In [1]: import numpy as np

In [2]: import numpy.linalg as la

In [3]: np.set_printoptions(precision=1, suppress=True, linewidth=140)

In [4]: K = np.loadtxt("data.csv", delimiter=",")

In [5]: K
Out[5]: 
array([[-0.1,  0.3, -0.2, -0.4,  0.4, -0.4,  0.1,  0.1, -0.2, -0.1,  0.1],
       [-0.2,  0.1,  0. ,  0. ,  0.7,  0.2, -0.3,  0. , -0.3, -0.1,  0.2],
       [-0.3, -0.2,  0.3, -0.3,  0.5,  0.7,  0. ,  0. , -0.1,  0. ,  0.3],
       [ 0.6, -0.2, -0.2, -0.4,  1.1, -0.5,  1.3, -0.3,  0.5,  0.2, -0.1],
       [-0.2,  0. , -0.6, -0.7,  1.6, -0.2,  0.6,  0.3,  0.3,  0. ,  0.1],
       [ 0.1, -0.2,  0.5, -0.2,  0.9, -0.1,  0.7, -1.4,  0. ,  0.2, -0.4],
       [ 0.3,  0.8, -0.7, -0.7, -0.1,  0. , -0.3,  0.5, -0.2,  0.1, -0.1],
       [-0.2,  0. ,  0.7,  0.3, -0.3,  0.5,  0. , -0.1,  0.1, -0.1,  0.3]])

In [6]: K - K[0]
Out[6]: 
array([[ 0. ,  0. ,  0. ,  0. ,  0. ,  0. ,  0. ,  0. ,  0. ,  0. ,  0. ],
       [-0.1, -0.2,  0.2,  0.4,  0.3,  0.6, -0.4, -0.1, -0.1,  0. ,  0.1],
       [-0.2, -0.5,  0.5,  0.1,  0.1,  1.1, -0.1, -0.1,  0.1,  0.1,  0.2],
       [ 0.7, -0.5,  0. ,  0. ,  0.7, -0.1,  1.2, -0.4,  0.7,  0.3, -0.2],
       [-0.1, -0.3, -0.4, -0.3,  1.2,  0.2,  0.5,  0.2,  0.5,  0.1,  0. ],
       [ 0.2, -0.5,  0.7,  0.2,  0.5,  0.3,  0.6, -1.5,  0.2,  0.3, -0.5],
       [ 0.4,  0.5, -0.5, -0.3, -0.5,  0.4, -0.4,  0.4,  0. ,  0.2, -0.2],
       [-0.1, -0.3,  0.9,  0.7, -0.7,  0.9, -0.1, -0.2,  0.3,  0. ,  0.2]])

In [7]: round(la.norm(K), 1)
Out[7]: np.float64(4.2)

In [8]: f, g = K[6], K[7]

In [9]: np.round(f @ f, 1)
Out[9]: np.float64(2.1)

In [10]: pr = (f @ g) / (f @ f) * f

In [11]: np.round(np.outer(f, g), 1) + 0
Out[11]: 
array([[-0.1,  0. ,  0.2,  0.1, -0.1,  0.2,  0. ,  0. ,  0. ,  0. ,  0.1],
       [-0.2,  0. ,  0.6,  0.2, -0.2,  0.4,  0. , -0.1,  0.1, -0.1,  0.2],
       [ 0.1,  0. , -0.5, -0.2,  0.2, -0.4,  0. ,  0.1, -0.1,  0.1, -0.2],
       [ 0.1,  0. , -0.5, -0.2,  0.2, -0.4,  0. ,  0.1, -0.1,  0.1, -0.2],
       [ 0. ,  0. , -0.1,  0. ,  0. ,  0. ,  0. ,  0. ,  0. ,  0. ,  0. ],
       [ 0. ,  0. ,  0. ,  0. ,  0. ,  0. ,  0. ,  0. ,  0. ,  0. ,  0. ],
       [ 0.1,  0. , -0.2, -0.1,  0.1, -0.2,  0. ,  0. ,  0. ,  0. , -0.1],
       [-0.1,  0. ,  0.4,  0.2, -0.2,  0.2,  0. ,  0. ,  0. ,  0. ,  0.2],
       [ 0. ,  0. , -0.1, -0.1,  0.1, -0.1,  0. ,  0. ,  0. ,  0. , -0.1],
       [ 0. ,  0. ,  0.1,  0. ,  0. ,  0. ,  0. ,  0. ,  0. ,  0. ,  0. ],
       [ 0. ,  0. , -0.1,  0. ,  0. ,  0. ,  0. ,  0. ,  0. ,  0. ,  0. ]])
